% python3 -q
>>> import numpy as np
>>> np.set_printoptions(suppress=True, linewidth=140)
>>> rd = lambda a: np.round(a, 1) + 0
>>> Q, _ = np.linalg.qr(np.array([[0.3, -0.1, 0.4, 1.3, -0.7, -0.4, 0.5],
...     [0.0, 2.7, 1.4, 1.9, -1.8, 0.7, 1.4],
...     [-1.7, -0.2, 0.1, -1.1, -1.3, -1.1, -0.3],
...     [0.2, -2.5, 0.6, -0.2, -1.0, 0.9, -0.2],
...     [0.1, 0.2, -0.6, -0.8, -1.3, -0.5, -0.2],
...     [0.7, -0.7, 0.0, 0.2, 0.2, -1.6, -0.5],
...     [1.3, 1.4, 0.4, -0.4, 0.6, 0.0, 0.8]]))
>>> ev = np.array([0, 2, 0, 2, 0, 1, 1])
>>> X = Q @ np.diag(ev) @ Q.T
>>> rd(X)
array([[ 1.1, -0.2, -0.2, -0.3, -0.2,  0. , -0.4],
       [-0.2,  1.1, -0.1, -0.9,  0. , -0.2,  0.1],
       [-0.2, -0.1,  0.6,  0. ,  0.1,  0.2,  0.7],
       [-0.3, -0.9,  0. ,  1. ,  0.1,  0. , -0.1],
       [-0.2,  0. ,  0.1,  0.1,  0.1, -0.1,  0.2],
       [ 0. , -0.2,  0.2,  0. , -0.1,  0.9, -0.3],
       [-0.4,  0.1,  0.7, -0.1,  0.2, -0.3,  1.2]])
>>> U, s, Vh = np.linalg.svd(X)
>>> np.argmax(s[:-1] / (s[1:] + 1e-6)) + 1
np.int64(4)
>>> M2 = U[:, :4] @ np.diag(s[:4]) @ Vh[:4]
>>> rd(M2)
array([[ 1.1, -0.2, -0.2, -0.3, -0.2,  0. , -0.4],
       [-0.2,  1.1, -0.1, -0.9,  0. , -0.2,  0.1],
       [-0.2, -0.1,  0.6,  0. ,  0.1,  0.2,  0.7],
       [-0.3, -0.9,  0. ,  1. ,  0.1,  0. , -0.1],
       [-0.2,  0. ,  0.1,  0.1,  0.1, -0.1,  0.2],
       [ 0. , -0.2,  0.2,  0. , -0.1,  0.9, -0.3],
       [-0.4,  0.1,  0.7, -0.1,  0.2, -0.3,  1.2]])
>>> rd(np.linalg.norm(X - M2, 2)), rd(s[4])
(np.float64(0.0), np.float64(0.0))
>>> np.linalg.matrix_rank(X, rtol=0.05)
np.int64(4)
>>> print(rd(np.abs(X - M2).max()))
0.0
>>> rd(np.linalg.norm(X - M2) / np.linalg.norm(X))
np.float64(0.0)
>>> rank = np.linalg.matrix_rank(M2)
>>> rank
np.int64(4)
>>> null = np.linalg.svd(M2)[2][rank:].T
>>> print(rd(M2 @ null))
[[0. 0. 0.]
 [0. 0. 0.]
 [0. 0. 0.]
 [0. 0. 0.]
 [0. 0. 0.]
 [0. 0. 0.]
 [0. 0. 0.]]
>>> np.allclose(M2 @ null, 0)
True
>>> [int(np.linalg.matrix_rank(M2[:i])) for i in range(1, len(M2) + 1)]
[1, 2, 3, 4, 4, 4, 4]
>>> rd(null @ null.T)
array([[ 0.1,  0.2,  0. ,  0.2,  0.1,  0.1,  0.1],
       [ 0.2,  0.4,  0.1,  0.4,  0. ,  0. ,  0. ],
       [ 0. ,  0.1,  0.6,  0. ,  0. , -0.2, -0.4],
       [ 0.2,  0.4,  0. ,  0.4,  0. ,  0.1,  0.1],
       [ 0.1,  0. ,  0. ,  0. ,  1. ,  0.1, -0.1],
       [ 0.1,  0. , -0.2,  0.1,  0.1,  0.1,  0.2],
       [ 0.1,  0. , -0.4,  0.1, -0.1,  0.2,  0.3]])
>>> null.shape
(7, 3)
>>> [int(np.linalg.matrix_rank(M2[:, :j + 1])) for j in range(7)]
[1, 2, 3, 4, 4, 4, 4]
>>> print(np.linalg.matrix_rank(M2.T @ M2), np.linalg.matrix_rank(M2 @ M2.T))
4 4
>>> r0 = np.array([-5, 8, -8, -5, -5, 0, -3, 2, 6])
>>> feats = np.array([np.roll(r0, i) for i in range(9)])
>>> print(feats)
[[-5  8 -8 -5 -5  0 -3  2  6]
 [ 6 -5  8 -8 -5 -5  0 -3  2]
 [ 2  6 -5  8 -8 -5 -5  0 -3]
 [-3  2  6 -5  8 -8 -5 -5  0]
 [ 0 -3  2  6 -5  8 -8 -5 -5]
 [-5  0 -3  2  6 -5  8 -8 -5]
 [-5 -5  0 -3  2  6 -5  8 -8]
 [-8 -5 -5  0 -3  2  6 -5  8]
 [ 8 -8 -5 -5  0 -3  2  6 -5]]
>>> M2 = np.array([[2, 2],
...     [1, 2],
...     [1, 0],
...     [2, 2],
...     [2, 0],
...     [3, 1],
...     [1, 2],
...     [3, 3],
...     [1, 0]])
>>> np.einsum("ij,ij->i", feats, feats)
array([252, 252, 252, 252, 252, 252, 252, 252, 252])
>>> np.einsum("ij->j", feats)
array([-10, -10, -10, -10, -10, -10, -10, -10, -10])
>>> np.linalg.matrix_rank(feats @ M2)
np.int64(2)
